% ipython --no-banner

In [1]: import numpy as np

In [2]: np.set_printoptions(precision=2, suppress=True, linewidth=160, floatmode="fixed")

In [3]: def rnd(a):
   ...:     return np.round(a, 2) + 0
   ...: 

In [4]: M = np.loadtxt("test18.csv", delimiter=",")

In [5]: M
Out[5]: 
array([[0.00, 1.00, 0.00, 0.00, 0.00, 1.00, 0.00, 0.00],
       [1.00, 0.00, 0.00, 0.00, 0.00, 1.00, 0.00, 0.00],
       [0.00, 0.00, 0.00, 0.00, 0.00, 0.00, 0.00, 0.00],
       [0.00, 0.00, 0.00, 0.00, 1.00, 0.00, 1.00, 0.00],
       [0.00, 0.00, 0.00, 1.00, 0.00, 0.00, 1.00, 1.00],
       [1.00, 1.00, 0.00, 0.00, 0.00, 0.00, 0.00, 0.00],
       [0.00, 0.00, 0.00, 1.00, 1.00, 0.00, 0.00, 1.00],
       [0.00, 0.00, 0.00, 0.00, 1.00, 0.00, 1.00, 0.00]])

In [6]: print(np.argsort(-np.linalg.norm(M, axis=0).round(6), kind="stable")[:3])
[4 6 0]

In [7]: np.linalg.cond(M) > 100
Out[7]: np.True_

In [8]: W0 = np.loadtxt("arr.csv", delimiter=",")

In [9]: W0
Out[9]: 
array([[ 1.00,  0.00,  0.00,  0.00,  0.00,  0.00,  0.00,  0.00,  0.00,  0.00,  0.00,  0.00],
       [-4.00,  1.00,  0.00,  0.00,  0.00,  0.00,  0.00,  0.00,  0.00,  0.00,  0.00,  0.00],
       [-4.00, -6.00,  1.00,  0.00,  0.00,  0.00,  0.00,  0.00,  0.00,  0.00,  0.00,  0.00],
       [-2.00,  7.00,  1.00,  1.00,  0.00,  0.00,  0.00,  0.00,  0.00,  0.00,  0.00,  0.00],
       [ 5.00,  7.00, -5.00,  8.00,  1.00,  0.00,  0.00,  0.00,  0.00,  0.00,  0.00,  0.00],
       [ 6.00, -7.00,  5.00, -6.00,  8.00,  1.00,  0.00,  0.00,  0.00,  0.00,  0.00,  0.00],
       [-3.00,  0.00,  6.00, -9.00,  1.00,  1.00,  1.00,  0.00,  0.00,  0.00,  0.00,  0.00],
       [ 1.00, -4.00, -2.00, -8.00,  7.00, -1.00,  0.00,  1.00,  0.00,  0.00,  0.00,  0.00],
       [ 8.00,  4.00,  2.00,  4.00,  0.00, -9.00,  3.00,  5.00,  1.00,  0.00,  0.00,  0.00],
       [-3.00,  3.00,  7.00, -8.00, -1.00,  3.00,  5.00,  9.00,  8.00,  1.00,  0.00,  0.00],
       [-6.00,  9.00,  7.00, -6.00,  9.00,  2.00,  5.00,  1.00, -4.00, -1.00,  1.00,  0.00],
       [ 7.00,  7.00,  5.00,  7.00,  8.00, -3.00,  0.00,  8.00, -1.00,  6.00, -7.00,  1.00]])

In [10]: [round(float(x), 2) for x in np.linalg.svd(W0, compute_uv=False)[:3]]
Out[10]: [26.1, 24.6, 17.84]

In [11]: print(rnd(np.linalg.norm(W0, 2) / np.linalg.norm(W0)))
0.58

In [12]: print(np.linalg.matrix_rank(W0, rtol=0.1))
8

In [13]: print(np.argsort(-np.linalg.norm(W0, axis=0).round(6), kind="stable")[:3])
[3 1 0]
